$ python3 -q
>>> import numpy as np
>>> import numpy.linalg as la
>>> np.set_printoptions(precision=3, suppress=True, linewidth=120, legacy="1.25")
>>> def rd(a):
...     return np.round(a, 3) + 0
... 
>>> C = np.array([[-7, 3, 2, -7], [-5, -7, 2, 9], [-2, -4, 9, -4]])
>>> E = np.repeat(C, 15 // 3, axis=0)
>>> rng = np.random.default_rng(35581)
>>> E = E + 0.02 * rng.normal(size=E.shape)
>>> rd(E)
array([[-6.996,  3.013,  2.022, -7.005],
       [-7.001,  2.998,  1.999, -7.012],
       [-7.008,  2.98 ,  2.003, -7.021],
       [-7.002,  3.027,  2.004, -6.992],
       [-6.988,  3.022,  1.998, -6.989],
       [-4.976, -6.978,  2.021,  9.007],
       [-5.028, -7.009,  2.008,  9.   ],
       [-5.   , -7.036,  2.007,  9.004],
       [-5.019, -7.024,  2.026,  8.99 ],
       [-5.04 , -7.011,  1.994,  8.972],
       [-1.97 , -3.995,  8.974, -4.02 ],
       [-1.979, -3.995,  9.014, -4.036],
       [-1.979, -4.007,  8.999, -3.989],
       [-2.01 , -4.014,  9.017, -4.001],
       [-1.986, -3.981,  8.996, -3.964]])
>>> cov = np.cov(E, rowvar=False)
>>> rd(la.eigvalsh(cov)[::-1])
array([66.912, 19.811,  0.   ,  0.   ])
>>> cov.shape
(4, 4)
>>> np.argsort(-E.std(axis=0).round(6), kind="stable")
array([3, 1, 2, 0])
>>> rd(E.std(axis=0))
array([2.062, 4.197, 3.296, 6.943])
>>> rd(np.polyfit(E[:, 0], E[:, 3], 1))
array([0.196, 0.242])
>>> Ac = E - E.mean(axis=0)
>>> vecs = la.svd(Ac)[2][:3]
>>> M2 = Ac - Ac @ vecs.T @ vecs
>>> rd(np.cov(Ac @ vecs.T, rowvar=False))
array([[66.912,  0.   ,  0.   ],
       [ 0.   , 19.811,  0.   ],
       [ 0.   ,  0.   ,  0.   ]])
>>> rd((Ac @ vecs.T).std(axis=0))
array([7.903, 4.3  , 0.021])
>>> la.norm(M2, axis=1).round(6).argmax()
10
>>> rd(M2.std(axis=0))
array([0.008, 0.004, 0.008, 0.003])
>>> C = E[[10, 13]].astype(float)
>>> for _ in range(7):
...     lab = la.norm(E[:, None] - C, axis=-1).argmin(axis=1)
...     C = np.array([E[lab == j].mean(axis=0) for j in range(2)])
... 
>>> lab
array([0, 0, 0, 0, 0, 1, 1, 1, 1, 1, 0, 0, 0, 0, 0])
>>> np.bincount(lab)
array([10,  5])
>>> np.abs(C[1] - C[0]).argmax()
3
>>> rd(C)
array([[-4.492, -0.495,  5.503, -5.503],
       [-5.012, -7.012,  2.011,  8.995]])
>>> M2 = np.array([[2, 0], [1, 2], [2, 3], [3, 2]])
>>> la.matrix_rank(np.vstack([E, M2.T]))
4
>>> la.matrix_rank(E @ M2)
2
>>> np.vstack([E, M2.T]).shape
(17, 4)
>>> X = np.load("out5.npy")
>>> X
array([[ 0, -1, -3, -3,  2,  1,  1, -2],
       [-1,  0, -1, -3, -3,  2,  1,  1],
       [-3, -1,  0, -1, -3, -3,  2,  1],
       [-3, -3, -1,  0, -1, -3, -3,  2],
       [ 2, -3, -3, -1,  0, -1, -3, -3],
       [ 1,  2, -3, -3, -1,  0, -1, -3],
       [ 1,  1,  2, -3, -3, -1,  0, -1],
       [-2,  1,  1,  2, -3, -3, -1,  0]])
>>> # symmetric
>>> X.sum(axis=0)
array([ -5,  -4,  -8, -12, -12,  -8,  -4,  -5])
>>> X.mean(axis=0)
array([-0.625, -0.5  , -1.   , -1.5  , -1.5  , -1.   , -0.5  , -0.625])
>>> X - X[0]
array([[ 0,  0,  0,  0,  0,  0,  0,  0],
       [-1,  1,  2,  0, -5,  1,  0,  3],
       [-3,  0,  3,  2, -5, -4,  1,  3],
       [-3, -2,  2,  3, -3, -4, -4,  4],
       [ 2, -2,  0,  2, -2, -2, -4, -1],
       [ 1,  3,  0,  0, -3, -1, -2, -1],
       [ 1,  2,  5,  0, -5, -2, -1,  1],
       [-2,  2,  4,  5, -5, -4, -2,  2]])
>>> np.unravel_index(np.abs(X).argmax(), X.shape)
(0, 2)
>>> la.matrix_rank(X)
8
>>> rd(la.svd(X, compute_uv=False))
array([9.468, 8.156, 7.228, 5.376, 3.44 , 2.908, 2.   , 0.631])
>>> X.shape
(8, 8)
>>> u = np.array([2, 0, 2, 2, 2, 2, 3, 1])
>>> M2 = X + np.outer(u, np.eye(8)[7])
>>> M2
array([[ 0., -1., -3., -3.,  2.,  1.,  1.,  0.],
       [-1.,  0., -1., -3., -3.,  2.,  1.,  1.],
       [-3., -1.,  0., -1., -3., -3.,  2.,  3.],
       [-3., -3., -1.,  0., -1., -3., -3.,  4.],
       [ 2., -3., -3., -1.,  0., -1., -3., -1.],
       [ 1.,  2., -3., -3., -1.,  0., -1., -1.],
       [ 1.,  1.,  2., -3., -3., -1.,  0.,  2.],
       [-2.,  1.,  1.,  2., -3., -3., -1.,  1.]])
>>> rd(la.eigvalsh(X).min())
-8.156
>>> evals, vecs = la.eigh(X)
>>> x = np.array([2, -3, -8, -9, -2, 8, 5, 8])
>>> x @ X @ x
-354
>>> rd(la.eigvalsh(X[1:, 1:]))
array([-7.911, -4.541, -2.683, -1.769,  2.45 ,  7.224,  7.23 ])
>>> W0 = np.eye(8, dtype=int)[rng.permutation(8)] * np.array([-1, 2, -1, -1, 1, -2, -1, -1])
>>> W0
array([[ 0,  0,  0,  0,  1,  0,  0,  0],
       [ 0,  2,  0,  0,  0,  0,  0,  0],
       [ 0,  0, -1,  0,  0,  0,  0,  0],
       [-1,  0,  0,  0,  0,  0,  0,  0],
       [ 0,  0,  0,  0,  0, -2,  0,  0],
       [ 0,  0,  0,  0,  0,  0, -1,  0],
       [ 0,  0,  0, -1,  0,  0,  0,  0],
       [ 0,  0,  0,  0,  0,  0,  0, -1]])
>>> Uu, s, vt = la.svd(W0, full_matrices=False)
>>> vt @ vt.T
array([[1., 0., 0., 0., 0., 0., 0., 0.],
       [0., 1., 0., 0., 0., 0., 0., 0.],
       [0., 0., 1., 0., 0., 0., 0., 0.],
       [0., 0., 0., 1., 0., 0., 0., 0.],
       [0., 0., 0., 0., 1., 0., 0., 0.],
       [0., 0., 0., 0., 0., 1., 0., 0.],
       [0., 0., 0., 0., 0., 0., 1., 0.],
       [0., 0., 0., 0., 0., 0., 0., 1.]])
>>> np.allclose(Uu * s @ vt, W0)
True
>>> Uu.T @ W0 @ vt.T
array([[2., 0., 0., 0., 0., 0., 0., 0.],
       [0., 2., 0., 0., 0., 0., 0., 0.],
       [0., 0., 1., 0., 0., 0., 0., 0.],
       [0., 0., 0., 1., 0., 0., 0., 0.],
       [0., 0., 0., 0., 1., 0., 0., 0.],
       [0., 0., 0., 0., 0., 1., 0., 0.],
       [0., 0., 0., 0., 0., 0., 1., 0.],
       [0., 0., 0., 0., 0., 0., 0., 1.]])
>>> rd(np.sqrt((s ** 2).sum())), rd(la.norm(W0))
(3.742, 3.742)
